% ipython --no-banner

In [1]: import numpy as np

In [2]: np.set_printoptions(precision=2, suppress=True, linewidth=160)

In [3]: rnd = lambda a: np.round(a, 2) + 0

In [4]: M = np.loadtxt("arr.csv", delimiter=",")

In [5]: M
Out[5]: 
array([[5.3, 0. , 3. , 4. , 3. , 3. , 3. , 5. , 5. , 0. ],
       [2. , 0.3, 0. , 0. , 2. , 4. , 2. , 0. , 2. , 5. ],
       [3. , 1. , 2.3, 1. , 4. , 4. , 2. , 0. , 2. , 0. ],
       [4. , 0. , 3. , 1.3, 1. , 4. , 1. , 5. , 3. , 0. ],
       [2. , 3. , 3. , 3. , 2.3, 2. , 3. , 5. , 2. , 4. ],
       [1. , 4. , 2. , 5. , 2. , 2.3, 3. , 1. , 2. , 4. ],
       [3. , 0. , 0. , 1. , 4. , 0. , 4.3, 1. , 5. , 2. ],
       [0. , 5. , 1. , 4. , 0. , 1. , 4. , 5.3, 5. , 4. ],
       [4. , 2. , 3. , 4. , 2. , 2. , 0. , 3. , 5.3, 0. ],
       [5. , 0. , 3. , 4. , 3. , 3. , 3. , 5. , 5. , 0.3]])

In [6]: def softmax(z):
   ...:     e = np.exp(z - z.max(axis=-1, keepdims=True))
   ...:     return e / e.sum(axis=-1, keepdims=True)
   ...: 

In [7]: rnd(softmax(M[9]))
Out[7]: array([0.25, 0.  , 0.03, 0.09, 0.03, 0.03, 0.03, 0.25, 0.25, 0.  ])

In [8]: rnd(softmax(10 * M[9]))
Out[8]: array([0.33, 0.  , 0.  , 0.  , 0.  , 0.  , 0.  , 0.33, 0.33, 0.  ])

In [9]: scores = M @ M.T / np.sqrt(10)

In [10]: softmax(scores).round(6).argmax(axis=1)
Out[10]: array([0, 1, 0, 0, 7, 7, 0, 7, 0, 0])

In [11]: A2 = np.linalg.inv(M)

In [12]: rnd(M @ A2)
Out[12]: 
array([[1., 0., 0., 0., 0., 0., 0., 0., 0., 0.],
       [0., 1., 0., 0., 0., 0., 0., 0., 0., 0.],
       [0., 0., 1., 0., 0., 0., 0., 0., 0., 0.],
       [0., 0., 0., 1., 0., 0., 0., 0., 0., 0.],
       [0., 0., 0., 0., 1., 0., 0., 0., 0., 0.],
       [0., 0., 0., 0., 0., 1., 0., 0., 0., 0.],
       [0., 0., 0., 0., 0., 0., 1., 0., 0., 0.],
       [0., 0., 0., 0., 0., 0., 0., 1., 0., 0.],
       [0., 0., 0., 0., 0., 0., 0., 0., 1., 0.],
       [0., 0., 0., 0., 0., 0., 0., 0., 0., 1.]])

In [13]: (np.abs(A2) > 1e-9).astype(int)
Out[13]: 
array([[1, 1, 1, 1, 1, 1, 1, 1, 1, 1],
       [1, 1, 1, 1, 1, 1, 1, 1, 1, 1],
       [1, 1, 1, 1, 1, 1, 1, 1, 1, 1],
       [1, 1, 1, 1, 1, 1, 1, 1, 1, 1],
       [1, 1, 1, 1, 1, 1, 1, 1, 1, 1],
       [1, 1, 1, 1, 1, 1, 1, 1, 1, 1],
       [1, 1, 1, 1, 1, 1, 1, 1, 1, 1],
       [1, 1, 1, 1, 1, 1, 1, 1, 1, 1],
       [1, 1, 1, 1, 1, 1, 1, 1, 1, 1],
       [1, 1, 1, 1, 1, 1, 1, 1, 1, 1]])

In [14]: rnd(np.linalg.slogdet(M)[0])
Out[14]: np.float64(1.0)

In [15]: A2 = np.array([[4, 5, 4],
    ...:     [-5, -1, 0],
    ...:     [-5, 1, -1],
    ...:     [-2, -2, 5],
    ...:     [-1, -5, -5],
    ...:     [-2, -1, -1],
    ...:     [4, 3, 4],
    ...:     [-5, 4, -1],
    ...:     [-2, 1, 0],
    ...:     [-3, -4, -3]])

In [16]: np.einsum("ij->j", M)
Out[16]: array([29.3, 15.3, 20.3, 27.3, 23.3, 25.3, 25.3, 30.3, 36.3, 19.3])

In [17]: rnd(np.einsum("ij,ij->i", M, M))
Out[17]: array([130.09,  57.09,  56.29,  78.69,  94.29,  85.29,  74.49, 128.09,  90.09, 127.09])

In [18]: rnd(np.sort(np.abs(np.linalg.eigvals(M))))
Out[18]: array([ 0.3 ,  1.08,  1.67,  1.67,  4.07,  4.07,  4.13,  4.13,  4.99, 25.52])

In [19]: M.inv()
---------------------------------------------------------------------------
AttributeError                            Traceback (most recent call last)
Cell In[19], line 1
----> 1 M.inv()

AttributeError: 'numpy.ndarray' object has no attribute 'inv'

In [20]: rnd(np.abs(np.linalg.eigvals(M)).max())
Out[20]: np.float64(25.52)

In [21]: (M - M.T) / 2
Out[21]: 
array([[ 0. , -1. ,  0. ,  0. ,  0.5,  1. ,  0. ,  2.5,  0.5, -2.5],
       [ 1. ,  0. , -0.5,  0. , -0.5,  0. ,  1. , -2.5,  0. ,  2.5],
       [ 0. ,  0.5,  0. , -1. ,  0.5,  1. ,  1. , -0.5, -0.5, -1.5],
       [ 0. ,  0. ,  1. ,  0. , -1. , -0.5,  0. ,  0.5, -0.5, -2. ],
       [-0.5,  0.5, -0.5,  1. ,  0. ,  0. , -0.5,  2.5,  0. ,  0.5],
       [-1. ,  0. , -1. ,  0.5,  0. ,  0. ,  1.5,  0. ,  0. ,  0.5],
       [ 0. , -1. , -1. ,  0. ,  0.5, -1.5,  0. , -1.5,  2.5, -0.5],
       [-2.5,  2.5,  0.5, -0.5, -2.5,  0. ,  1.5,  0. ,  1. , -0.5],
       [-0.5,  0. ,  0.5,  0.5,  0. ,  0. , -2.5, -1. ,  0. , -2.5],
       [ 2.5, -2.5,  1.5,  2. , -0.5, -0.5,  0.5,  0.5,  2.5,  0. ]])

In [22]: m1 = np.array([[0.1, 0.0, 2.0, 0.0, 1.0, 2.0],
    ...:     [1.0, -1.9, 2.0, 2.0, -2.0, -2.0],
    ...:     [2.0, 2.0, 0.1, 1.0, 2.0, 0.0],
    ...:     [2.0, -2.0, -2.0, 0.1, 1.0, 1.0],
    ...:     [0.0, 0.0, 1.0, 1.0, 0.1, 1.0],
    ...:     [0.0, 0.0, 2.0, 0.0, 1.0, 2.1]])

In [23]: M.sum(axis=0)
Out[23]: array([29.3, 15.3, 20.3, 27.3, 23.3, 25.3, 25.3, 30.3, 36.3, 19.3])

In [24]: rnd(np.diff(M, axis=0))
Out[24]: 
array([[-3.3,  0.3, -3. , -4. , -1. ,  1. , -1. , -5. , -3. ,  5. ],
       [ 1. ,  0.7,  2.3,  1. ,  2. ,  0. ,  0. ,  0. ,  0. , -5. ],
       [ 1. , -1. ,  0.7,  0.3, -3. ,  0. , -1. ,  5. ,  1. ,  0. ],
       [-2. ,  3. ,  0. ,  1.7,  1.3, -2. ,  2. ,  0. , -1. ,  4. ],
       [-1. ,  1. , -1. ,  2. , -0.3,  0.3,  0. , -4. ,  0. ,  0. ],
       [ 2. , -4. , -2. , -4. ,  2. , -2.3,  1.3,  0. ,  3. , -2. ],
       [-3. ,  5. ,  1. ,  3. , -4. ,  1. , -0.3,  4.3,  0. ,  2. ],
       [ 4. , -3. ,  2. ,  0. ,  2. ,  1. , -4. , -2.3,  0.3, -4. ],
       [ 1. , -2. ,  0. ,  0. ,  1. ,  1. ,  3. ,  2. , -0.3,  0.3]])

In [25]: np.unravel_index(np.abs(M).argmax(), M.shape)
Out[25]: (np.int64(0), np.int64(0))

In [26]: rnd(M - M[0])
Out[26]: 
array([[ 0. ,  0. ,  0. ,  0. ,  0. ,  0. ,  0. ,  0. ,  0. ,  0. ],
       [-3.3,  0.3, -3. , -4. , -1. ,  1. , -1. , -5. , -3. ,  5. ],
       [-2.3,  1. , -0.7, -3. ,  1. ,  1. , -1. , -5. , -3. ,  0. ],
       [-1.3,  0. ,  0. , -2.7, -2. ,  1. , -2. ,  0. , -2. ,  0. ],
       [-3.3,  3. ,  0. , -1. , -0.7, -1. ,  0. ,  0. , -3. ,  4. ],
       [-4.3,  4. , -1. ,  1. , -1. , -0.7,  0. , -4. , -3. ,  4. ],
       [-2.3,  0. , -3. , -3. ,  1. , -3. ,  1.3, -4. ,  0. ,  2. ],
       [-5.3,  5. , -2. ,  0. , -3. , -2. ,  1. ,  0.3,  0. ,  4. ],
       [-1.3,  2. ,  0. ,  0. , -1. , -1. , -3. , -2. ,  0.3,  0. ],
       [-0.3,  0. ,  0. ,  0. ,  0. ,  0. ,  0. ,  0. ,  0. ,  0.3]])

In [27]: M.sum(axis=1)
Out[27]: array([31.3, 17.3, 19.3, 22.3, 29.3, 26.3, 20.3, 29.3, 25.3, 31.3])

In [28]: np.linalg.matrix_rank(m1)
Out[28]: np.int64(6)

In [29]: m1.sum(axis=0)
Out[29]: array([ 5.1, -1.9,  5.1,  4.1,  3.1,  4.1])

In [30]: np.diff(m1, axis=0)
Out[30]: 
array([[ 0.9, -1.9,  0. ,  2. , -3. , -4. ],
       [ 1. ,  3.9, -1.9, -1. ,  4. ,  2. ],
       [ 0. , -4. , -2.1, -0.9, -1. ,  1. ],
       [-2. ,  2. ,  3. ,  0.9, -0.9,  0. ],
       [ 0. ,  0. ,  1. , -1. ,  0.9,  1.1]])

In [31]: np.unravel_index(np.abs(m1).argmax(), m1.shape)
Out[31]: (np.int64(5), np.int64(5))

In [32]: np.count_nonzero(m1)
Out[32]: np.int64(28)

In [33]: m1.reshape(-1, 2)
Out[33]: 
array([[ 0.1,  0. ],
       [ 2. ,  0. ],
       [ 1. ,  2. ],
       [ 1. , -1.9],
       [ 2. ,  2. ],
       [-2. , -2. ],
       [ 2. ,  2. ],
       [ 0.1,  1. ],
       [ 2. ,  0. ],
       [ 2. , -2. ],
       [-2. ,  0.1],
       [ 1. ,  1. ],
       [ 0. ,  0. ],
       [ 1. ,  1. ],
       [ 0.1,  1. ],
       [ 0. ,  0. ],
       [ 2. ,  0. ],
       [ 1. ,  2.1]])

In [34]: m1.reshape(2, -1)
Out[34]: 
array([[ 0.1,  0. ,  2. ,  0. ,  1. ,  2. ,  1. , -1.9,  2. ,  2. , -2. , -2. ,  2. ,  2. ,  0.1,  1. ,  2. ,  0. ],
       [ 2. , -2. , -2. ,  0.1,  1. ,  1. ,  0. ,  0. ,  1. ,  1. ,  0.1,  1. ,  0. ,  0. ,  2. ,  0. ,  1. ,  2.1]])

In [35]: m1.reshape(6, 7)
---------------------------------------------------------------------------
ValueError                                Traceback (most recent call last)
Cell In[35], line 1
----> 1 m1.reshape(6, 7)

ValueError: cannot reshape array of size 36 into shape (6,7)

In [36]: blk = m1.reshape(6, 2, -1)

In [37]: blk.sum(axis=1)
Out[37]: 
array([[ 0.1,  1. ,  4. ],
       [ 3. , -3.9,  0. ],
       [ 3. ,  4. ,  0.1],
       [ 2.1, -1. , -1. ],
       [ 1. ,  0.1,  2. ],
       [ 0. ,  1. ,  4.1]])

In [38]: np.swapaxes(blk, 1, 2)[4]
Out[38]: 
array([[0. , 1. ],
       [0. , 0.1],
       [1. , 1. ]])

In [39]: np.einsum("ihd,jhd->hij", blk, blk).shape
Out[39]: (2, 6, 6)

In [40]: rng = np.random.default_rng(370)

In [41]: lab = rng.permutation(6)

In [42]: A2 = m1[:, lab] * rng.choice([-1, 1], 6)

In [43]: A2
Out[43]: 
array([[ 1. ,  0.1, -2. ,  2. , -0. ,  0. ],
       [-2. ,  1. , -2. , -2. ,  1.9,  2. ],
       [ 2. ,  2. , -0.1,  0. , -2. ,  1. ],
       [ 1. ,  2. ,  2. ,  1. ,  2. ,  0.1],
       [ 0.1,  0. , -1. ,  1. , -0. ,  1. ],
       [ 1. ,  0. , -2. ,  2.1, -0. ,  0. ]])

In [44]: left, _, Vt = np.linalg.svd(m1.T @ A2)

In [45]: rnd(np.linalg.lstsq(m1, A2)[0])
Out[45]: 
array([[ 0.,  1.,  0.,  0.,  0.,  0.],
       [ 0.,  0.,  0.,  0., -1.,  0.],
       [ 0.,  0., -1.,  0.,  0.,  0.],
       [ 0.,  0.,  0.,  0.,  0.,  1.],
       [ 1.,  0.,  0.,  0.,  0.,  0.],
       [ 0.,  0.,  0.,  1.,  0.,  0.]])

In [46]: rnd(left @ Vt)
Out[46]: 
array([[ 0.,  1.,  0.,  0.,  0.,  0.],
       [ 0.,  0.,  0.,  0., -1.,  0.],
       [ 0.,  0., -1.,  0.,  0.,  0.],
       [ 0.,  0.,  0.,  0.,  0.,  1.],
       [ 1.,  0.,  0.,  0.,  0.,  0.],
       [ 0.,  0.,  0.,  1.,  0.,  0.]])

In [47]: O, Rm = np.linalg.qr(A2)

In [48]: rnd(O.T @ O)
Out[48]: 
array([[1., 0., 0., 0., 0., 0.],
       [0., 1., 0., 0., 0., 0.],
       [0., 0., 1., 0., 0., 0.],
       [0., 0., 0., 1., 0., 0.],
       [0., 0., 0., 0., 1., 0.],
       [0., 0., 0., 0., 0., 1.]])

In [49]: rnd(O @ Rm)
Out[49]: 
array([[ 1. ,  0.1, -2. ,  2. ,  0. ,  0. ],
       [-2. ,  1. , -2. , -2. ,  1.9,  2. ],
       [ 2. ,  2. , -0.1,  0. , -2. ,  1. ],
       [ 1. ,  2. ,  2. ,  1. ,  2. ,  0.1],
       [ 0.1,  0. , -1. ,  1. ,  0. ,  1. ],
       [ 1. ,  0. , -2. ,  2.1,  0. ,  0. ]])

In [50]: X = np.load("data.npy")

In [51]: X
Out[51]: 
array([[  0,  -5,   2,   0,  -1,  -7,   0,   2,  -8,  -1],
       [ -9,  -1,  -6, -27,  -2,  -4,  -4,   3,   8,   1],
       [  3,   6,  -7,   9,  -8,  -2,   7,   6,   0,  -1],
       [ -5,   9,  -8, -15,  -4,  -6,   3,  -5,   8,   2],
       [ -8,  -6,   7, -24,   0,   2,   5,   2,  -4,   4],
       [ -7,  -7,   4, -21,   8,   1,   0,  -7,  -4,  -3],
       [  5,  -2,  -1,  15,   7,   4,  -2,  -2,  -5,   1]])

In [52]: A2 = X / np.linalg.norm(X, axis=1, keepdims=True)

In [53]: cov = A2 @ A2.T

In [54]: rnd(np.degrees(np.arccos(np.clip(cov[3, 4], -1, 1))))
Out[54]: np.float64(66.84)

In [55]: rnd(np.linalg.norm(A2, axis=1))
Out[55]: array([1., 1., 1., 1., 1., 1., 1.])

In [56]: (np.abs(cov) > 0.9).astype(int)
Out[56]: 
array([[1, 0, 0, 0, 0, 0, 0],
       [0, 1, 0, 0, 0, 0, 0],
       [0, 0, 1, 0, 0, 0, 0],
       [0, 0, 0, 1, 0, 0, 0],
       [0, 0, 0, 0, 1, 0, 0],
       [0, 0, 0, 0, 0, 1, 0],
       [0, 0, 0, 0, 0, 0, 1]])
